$ python -q
>>> import numpy as np
>>> np.set_printoptions(precision=4, suppress=True, linewidth=120)
>>> def rnd(a):
...     return np.round(a, 4) + 0
... 
>>> m1 = np.load("x.npy")
>>> m1
array([[  5,   5,   5,  -2,  -5,   3,   3,  -3,   5,  -1,   0,   0,  -2],
       [  3,   2,  -4,  -5,  -1,   1,   5,  -2,  -3,  -4,  -4,  -1,  -1],
       [  1,  -1,   0,  -5,   1,   3,   4,   1,  -1,   4,   1,   1,  -3],
       [ -2,  -3,   1,  -1,  -2,  -4,  -5,   0,  -4,  -2,   5,   2,  -1],
       [ -2,  -1,   5,  -3,   1,  -2,  -3,  -3,  -4,  -5,   0,   5,   1],
       [ -4,  -1,  17,  13,  -2,   0, -12,   3,  14,  11,  12,   3,   1]])
>>> print(np.linalg.matrix_rank(m1, rtol=0.1))
5
>>> print(np.argsort(-np.linalg.norm(m1, axis=0).round(6), kind="stable")[:3])
[2 8 3]
>>> print(np.linalg.cond(m1) > 100)
True
>>> print([round(float(x), 4) for x in np.linalg.svd(m1, compute_uv=False)[:3]])
[35.0302, 15.4757, 11.9652]
>>> M2 = m1[0, 0] * m1[1:] - np.outer(m1[1:, 0], m1[0])
>>> M2
array([[  0,  -5, -35, -19,  10,  -4,  16,  -1, -30, -17, -20,  -5,   1],
       [  0, -10,  -5, -23,  10,  12,  17,   8, -10,  21,   5,   5, -13],
       [  0,  -5,  15,  -9, -20, -14, -19,  -6, -10, -12,  25,  10,  -9],
       [  0,   5,  35, -19,  -5,  -4,  -9, -21, -10, -27,   0,  25,   1],
       [  0,  15, 105,  57, -30,  12, -48,   3,  90,  51,  60,  15,  -3]])
>>> m1[:, 0] / m1[0, 0]
array([ 1. ,  0.6,  0.2, -0.4, -0.4, -0.8])
>>> np.linalg.lstsq(m1[:-1].T, m1[-1])[2]
np.int32(5)
>>> feats = np.load("run3.npy")
>>> rnd(feats)
array([[0.5   , 0.    , 0.    , 0.    , 0.5   ],
       [0.    , 0.6667, 0.    , 0.3333, 0.    ],
       [0.    , 0.5   , 0.5   , 0.    , 0.    ],
       [0.    , 0.3333, 0.    , 0.3333, 0.3333],
       [0.25  , 0.25  , 0.    , 0.25  , 0.25  ]])
>>> M2 = np.linalg.inv(feats)
>>> rnd(np.linalg.slogdet(feats)[0])
np.float64(-1.0)
>>> rnd(feats @ M2)
array([[1., 0., 0., 0., 0.],
       [0., 1., 0., 0., 0.],
       [0., 0., 1., 0., 0.],
       [0., 0., 0., 1., 0.],
       [0., 0., 0., 0., 1.]])
>>> rnd(np.linalg.inv(M2))
array([[0.5   , 0.    , 0.    , 0.    , 0.5   ],
       [0.    , 0.6667, 0.    , 0.3333, 0.    ],
       [0.    , 0.5   , 0.5   , 0.    , 0.    ],
       [0.    , 0.3333, 0.    , 0.3333, 0.3333],
       [0.25  , 0.25  , 0.    , 0.25  , 0.25  ]])
>>> np.allclose(M2, feats.T)
False
>>> M2
array([[ 0.,  0.,  0., -3.,  4.],
       [ 2.,  3.,  0.,  0., -4.],
       [-2., -3.,  2.,  0.,  4.],
       [-4., -3.,  0.,  0.,  8.],
       [ 2., -0., -0.,  3., -4.]])
>>> vec = np.array([2, 2, 1, 2, 2])
>>> rhs = M2 @ vec
>>> beta, lr = np.zeros(5), 1 / np.linalg.norm(M2, 2) ** 2
>>> for i in range(12):
...     beta -= lr * M2.T @ (M2 @ beta - rhs)
...     if i % 2 == 0: print(i, round(np.linalg.norm(M2 @ beta - rhs), 4))
... 
0 3.9418
2 3.893
4 3.8463
6 3.8011
8 3.7572
10 3.7142
>>> print(rnd(np.linalg.cond(M2)))
14.7174
>>> rng = np.random.default_rng(315)
>>> z = rng.permutation(5)
>>> z
array([0, 4, 3, 1, 2])
>>> M2 = feats[z][:, z]
>>> print(np.allclose(M2, feats))
False
>>> rnd(M2)
array([[0.5   , 0.5   , 0.    , 0.    , 0.    ],
       [0.25  , 0.25  , 0.25  , 0.25  , 0.    ],
       [0.    , 0.3333, 0.3333, 0.3333, 0.    ],
       [0.    , 0.    , 0.3333, 0.6667, 0.    ],
       [0.    , 0.    , 0.    , 0.5   , 0.5   ]])
>>> rnd(np.linalg.det(M2)), rnd(np.linalg.det(feats[z]))
(np.float64(-0.0069), np.float64(0.0069))
>>> rnd(np.diag(M2))
array([0.5   , 0.25  , 0.3333, 0.6667, 0.5   ])
>>> rnd(np.sort(np.abs(np.linalg.eigvals(M2))))
array([0.1118, 0.1829, 0.5   , 0.679 , 1.    ])
>>> ev, vecs = np.linalg.eig(M2)
>>> rnd(np.sort(np.linalg.eigvals(M2.T)))
array([-0.1118,  0.1829,  0.5   ,  0.679 ,  1.    ])
>>> rnd(ev)
array([ 0.5   , -0.1118,  0.1829,  1.    ,  0.679 ])
>>> rnd(np.prod(ev))
np.float64(-0.0069)
>>> print(M2 @ vecs[:, 0] - ev[0] * vecs[:, 0])
[0. 0. 0. 0. 0.]
>>> rnd(np.sort(np.linalg.eigvals(np.linalg.inv(M2))))
array([-8.9406,  1.    ,  1.4728,  2.    ,  5.4678])
>>> E = np.array([[1, -2, 2, 0, 0, 0, -1],
...     [-3, 3, 2, 0, -1, 0, 0],
...     [2, -2, 1, -2, 2, 0, -1],
...     [3, 3, -2, -3, 2, 3, 3],
...     [-2, 3, 1, -2, -1, -2, 0],
...     [2, -3, -1, 1, -3, -3, -3],
...     [2, -1, -3, -1, 3, 3, 2],
...     [3, 1, 0, -3, 1, -2, 3],
...     [0, 3, -3, 2, 0, 0, 3],
...     [-1, -2, 1, -2, 0, 0, 3],
...     [2, 2, -2, 2, 3, 1, 1],
...     [-2, 2, 1, -1, -1, -1, -2],
...     [-3, 3, -2, 0, -3, 1, 2]])
>>> E[:, 1] = 4 * E[:, 6]
>>> print(E)
[[  1  -4   2   0   0   0  -1]
 [ -3   0   2   0  -1   0   0]
 [  2  -4   1  -2   2   0  -1]
 [  3  12  -2  -3   2   3   3]
 [ -2   0   1  -2  -1  -2   0]
 [  2 -12  -1   1  -3  -3  -3]
 [  2   8  -3  -1   3   3   2]
 [  3  12   0  -3   1  -2   3]
 [  0  12  -3   2   0   0   3]
 [ -1  12   1  -2   0   0   3]
 [  2   4  -2   2   3   1   1]
 [ -2  -8   1  -1  -1  -1  -2]
 [ -3   8  -2   0  -3   1   2]]
>>> U, sv, Vh = np.linalg.svd(E)
>>> rnd(sv)
array([32.4935,  9.4416,  7.2521,  5.7185,  4.0251,  2.3528,  0.    ])
>>> M2 = U[:, :6] @ np.diag(sv[:6]) @ Vh[:6]
>>> rnd(np.linalg.norm(E - M2, 2)), rnd(sv[6])
(np.float64(0.0), np.float64(0.0))
>>> rnd(np.abs(E - M2).max())
np.float64(0.0)
>>> np.linalg.matrix_rank(E, rtol=0.05)
np.int64(6)
>>> print(rnd(M2))
[[  1.  -4.   2.   0.   0.   0.  -1.]
 [ -3.   0.   2.   0.  -1.   0.   0.]
 [  2.  -4.   1.  -2.   2.   0.  -1.]
 [  3.  12.  -2.  -3.   2.   3.   3.]
 [ -2.   0.   1.  -2.  -1.  -2.   0.]
 [  2. -12.  -1.   1.  -3.  -3.  -3.]
 [  2.   8.  -3.  -1.   3.   3.   2.]
 [  3.  12.   0.  -3.   1.  -2.   3.]
 [  0.  12.  -3.   2.   0.   0.   3.]
 [ -1.  12.   1.  -2.   0.   0.   3.]
 [  2.   4.  -2.   2.   3.   1.   1.]
 [ -2.  -8.   1.  -1.  -1.  -1.  -2.]
 [ -3.   8.  -2.   0.  -3.   1.   2.]]
>>> U, sv, Vh = np.linalg.svd(E)
>>> vecs = Vh[:(sv > 1e-8).sum()]
>>> vec = E[11] + 5 * E[1] + rng.integers(2) * np.eye(7)[4]
>>> vec
array([-17.,  -8.,  11.,  -1.,  -6.,  -1.,  -2.])
>>> rnd(vecs.T @ vecs)
array([[1.    , 0.    , 0.    , 0.    , 0.    , 0.    , 0.    ],
       [0.    , 0.9412, 0.    , 0.    , 0.    , 0.    , 0.2353],
       [0.    , 0.    , 1.    , 0.    , 0.    , 0.    , 0.    ],
       [0.    , 0.    , 0.    , 1.    , 0.    , 0.    , 0.    ],
       [0.    , 0.    , 0.    , 0.    , 1.    , 0.    , 0.    ],
       [0.    , 0.    , 0.    , 0.    , 0.    , 1.    , 0.    ],
       [0.    , 0.2353, 0.    , 0.    , 0.    , 0.    , 0.0588]])
>>> np.allclose(vecs.T @ vecs @ vec, vec)
True
>>> rnd(np.diag(vecs.T @ vecs))
array([1.    , 0.9412, 1.    , 1.    , 1.    , 1.    , 0.0588])
>>> vec = np.array([1, 2, -6, 1, -4, -7, 2])
>>> h1 = np.maximum(E @ vec, 0)
>>> np.flatnonzero(h1 > 1e-9)
array([ 3,  4,  5,  6,  7,  8,  9, 10, 12])
>>> rnd(np.tanh(E @ vec))
array([-1., -1., -1.,  1.,  1.,  1.,  1.,  1.,  1.,  1.,  1., -1.,  1.])
>>> print(np.maximum(E @ (3 * vec), 0))
[  0   0   0  39  24  36  18 120 150  63  21   0 102]
>>> np.maximum(E @ vec, 0) - np.maximum(-E @ vec, 0)
array([-21, -11, -24,  13,   8,  12,   6,  40,  50,  21,   7, -18,  34])
>>> E * (h1 > 1e-9)[:, None]
array([[  0,   0,   0,   0,   0,   0,   0],
       [  0,   0,   0,   0,   0,   0,   0],
       [  0,   0,   0,   0,   0,   0,   0],
       [  3,  12,  -2,  -3,   2,   3,   3],
       [ -2,   0,   1,  -2,  -1,  -2,   0],
       [  2, -12,  -1,   1,  -3,  -3,  -3],
       [  2,   8,  -3,  -1,   3,   3,   2],
       [  3,  12,   0,  -3,   1,  -2,   3],
       [  0,  12,  -3,   2,   0,   0,   3],
       [ -1,  12,   1,  -2,   0,   0,   3],
       [  2,   4,  -2,   2,   3,   1,   1],
       [  0,   0,   0,   0,   0,   0,   0],
       [ -3,   8,  -2,   0,  -3,   1,   2]])
>>> A = np.loadtxt("a.csv", delimiter=",")
>>> rnd(A)
array([[ 0.7887, -0.5609, -1.1342, -1.2108,  0.3118, -0.406 , -1.7529, -0.1229, -0.4555, -0.4304,  1.2524],
       [-0.8873,  1.6683,  0.4261, -0.9637, -0.3926,  0.9503, -1.3299, -0.321 ,  0.0436, -0.6965, -0.9505],
       [-0.6901, -1.1567,  1.0121, -0.2113, -1.004 , -0.7535,  0.1323,  0.1751,  0.3226, -2.0813,  0.2391],
       [ 0.7887,  1.8188, -0.2856, -0.3677, -0.7811, -0.342 ,  1.1856,  0.8839, -0.3641, -0.6444,  1.1796],
       [ 0.7887,  0.3544, -0.4319, -0.6968,  0.4967, -0.719 ,  0.4384, -0.9005,  2.3384, -0.3192, -0.4936],
       [ 0.2958,  0.5219, -1.0697,  2.2153,  0.3587, -0.0748, -0.6669, -0.1604, -0.0063, -1.3724, -0.3162],
       [ 0.6901, -0.6128, -1.2632, -0.8193, -0.5296,  0.1326,  0.7689,  0.2133, -1.0017, -0.5204, -1.9163],
       [-0.3943,  0.1584, -0.0333, -0.0993,  0.6613, -1.1199, -0.6586,  2.407 ,  0.5222,  0.2802, -0.7339],
       [ 1.9717, -0.4259,  1.1147,  0.2244, -0.2332,  1.4936, -0.4926,  0.8628,  0.5456, -0.2168, -0.1445],
       [ 0.8873,  0.4673,  1.4712, -0.1578,  1.4428, -1.1641,  0.0226, -0.6495, -1.2294, -0.4009, -0.5233],
       [ 0.6901,  0.2414,  0.3025,  0.525 , -1.9751, -1.3664, -0.9115, -0.4774, -0.0327,  1.02  , -0.48  ]])
>>> f, g = A[3], A[2]
>>> f @ f
np.float64(9.0)
>>> rnd(f @ g)
np.float64(0.0)
>>> pr = (f @ g) / (f @ f) * f
>>> np.linalg.matrix_rank(np.outer(f, g))
np.int64(1)
>>> rnd(np.linalg.norm(f + g) ** 2 + np.linalg.norm(f - g) ** 2)
np.float64(36.0)
>>> rnd(pr)
array([0., 0., 0., 0., 0., 0., 0., 0., 0., 0., 0.])
>>> M2 = A / np.sqrt((A ** 2).mean(axis=1, keepdims=True))
>>> np.linalg.matrix_rank(M2) == np.linalg.matrix_rank(A)
np.True_
>>> rnd(np.linalg.norm(M2, axis=1))
array([3.3166, 3.3166, 3.3166, 3.3166, 3.3166, 3.3166, 3.3166, 3.3166, 3.3166, 3.3166, 3.3166])
>>> rnd(M2[2])
array([-0.7629, -1.2787,  1.1189, -0.2336, -1.11  , -0.833 ,  0.1463,  0.1935,  0.3566, -2.3009,  0.2643])
>>> data = np.loadtxt("block14.csv", delimiter=",")
>>> print(data)
[[2. 0. 0. 0. 0. 0. 0. 0. 0. 0. 0. 0. 0.]
 [2. 0. 0. 0. 0. 0. 0. 0. 0. 0. 0. 0. 0.]
 [1. 0. 2. 0. 0. 0. 0. 0. 0. 0. 0. 0. 0.]
 [2. 1. 1. 1. 0. 0. 0. 0. 0. 0. 0. 0. 0.]
 [1. 1. 0. 2. 0. 0. 0. 0. 0. 0. 0. 0. 0.]
 [1. 0. 1. 1. 0. 2. 0. 0. 0. 0. 0. 0. 0.]
 [2. 0. 0. 1. 0. 1. 0. 0. 0. 0. 0. 0. 0.]
 [0. 2. 1. 0. 0. 0. 1. 2. 0. 0. 0. 0. 0.]
 [2. 0. 1. 1. 2. 0. 2. 1. 1. 0. 0. 0. 0.]
 [1. 0. 2. 1. 0. 1. 0. 1. 2. 1. 0. 0. 0.]
 [0. 1. 0. 0. 1. 2. 1. 1. 0. 1. 1. 0. 0.]
 [1. 1. 2. 2. 2. 1. 2. 2. 2. 1. 0. 0. 0.]
 [1. 0. 2. 0. 1. 1. 1. 0. 0. 0. 2. 1. 1.]]
>>> U, sv, Vh = np.linalg.svd(data)
>>> rnd(sv)
array([8.4784, 4.2513, 3.36  , 2.8585, 2.8262, 2.6196, 1.8722, 1.2513, 0.7708, 0.2238, 0.1361, 0.    , 0.    ])
>>> M2 = U[:, :11] @ np.diag(sv[:11]) @ Vh[:11]
>>> rnd(np.linalg.norm(data - M2) / np.linalg.norm(data))
np.float64(0.0)
>>> print(rnd(np.abs(data - M2).max()))
0.0
>>> np.linalg.matrix_rank(data, rtol=0.1)
np.int64(8)
>>> np.argsort(-np.linalg.norm(data, axis=0).round(6), kind="stable")[:3]
array([0, 2, 3])
>>> np.linalg.cond(data) > 100
np.True_
>>> print([round(float(x), 4) for x in np.linalg.svd(data, compute_uv=False)[:3]])
[8.4784, 4.2513, 3.36]
>>> print(rnd(np.linalg.norm(data, 2) / np.linalg.norm(data)))
0.7436
>>> np.allclose(data, data.T)
False
>>> np.trace(data)
np.float64(13.0)
>>> print(np.allclose(data @ data.T, data.T @ data))
False
>>> K = np.diag(np.array([-3, -3, 2, 3, -3, 0, -1, 1, -2, 1, 0, 0, 2, 3, 3]))
>>> K
array([[-3,  0,  0,  0,  0,  0,  0,  0,  0,  0,  0,  0,  0,  0,  0],
       [ 0, -3,  0,  0,  0,  0,  0,  0,  0,  0,  0,  0,  0,  0,  0],
       [ 0,  0,  2,  0,  0,  0,  0,  0,  0,  0,  0,  0,  0,  0,  0],
       [ 0,  0,  0,  3,  0,  0,  0,  0,  0,  0,  0,  0,  0,  0,  0],
       [ 0,  0,  0,  0, -3,  0,  0,  0,  0,  0,  0,  0,  0,  0,  0],
       [ 0,  0,  0,  0,  0,  0,  0,  0,  0,  0,  0,  0,  0,  0,  0],
       [ 0,  0,  0,  0,  0,  0, -1,  0,  0,  0,  0,  0,  0,  0,  0],
       [ 0,  0,  0,  0,  0,  0,  0,  1,  0,  0,  0,  0,  0,  0,  0],
       [ 0,  0,  0,  0,  0,  0,  0,  0, -2,  0,  0,  0,  0,  0,  0],
       [ 0,  0,  0,  0,  0,  0,  0,  0,  0,  1,  0,  0,  0,  0,  0],
       [ 0,  0,  0,  0,  0,  0,  0,  0,  0,  0,  0,  0,  0,  0,  0],
       [ 0,  0,  0,  0,  0,  0,  0,  0,  0,  0,  0,  0,  0,  0,  0],
       [ 0,  0,  0,  0,  0,  0,  0,  0,  0,  0,  0,  0,  2,  0,  0],
       [ 0,  0,  0,  0,  0,  0,  0,  0,  0,  0,  0,  0,  0,  3,  0],
       [ 0,  0,  0,  0,  0,  0,  0,  0,  0,  0,  0,  0,  0,  0,  3]])
>>> # rows and columns are dependent
>>> rnd(np.trace(np.linalg.pinv(K) @ K))
np.float64(12.0)
>>> print(np.linalg.lstsq(K[:-1].T, K[-1])[2])
11
>>> rank = np.linalg.matrix_rank(E)
>>> print(rank)
6
>>> ns = np.linalg.svd(E)[2][rank:].T
>>> [int(np.linalg.matrix_rank(np.delete(E, i, axis=0))) for i in range(13)]
[6, 6, 6, 6, 6, 6, 6, 6, 6, 6, 6, 6, 6]
>>> ns.shape
(7, 1)
>>> np.linalg.matrix_rank(K, rtol=0.1)
np.int64(12)
>>> print([round(float(x), 4) for x in np.linalg.svd(K, compute_uv=False)[:3]])
[3.0, 3.0, 3.0]
>>> ev, vecs = np.linalg.eigh(K)
>>> print(ev)
[-3. -3. -3. -2. -1.  0.  0.  0.  1.  1.  2.  2.  3.  3.  3.]
>>> (ev > 1e-8).sum(), (ev < -1e-8).sum()
(np.int64(7), np.int64(5))
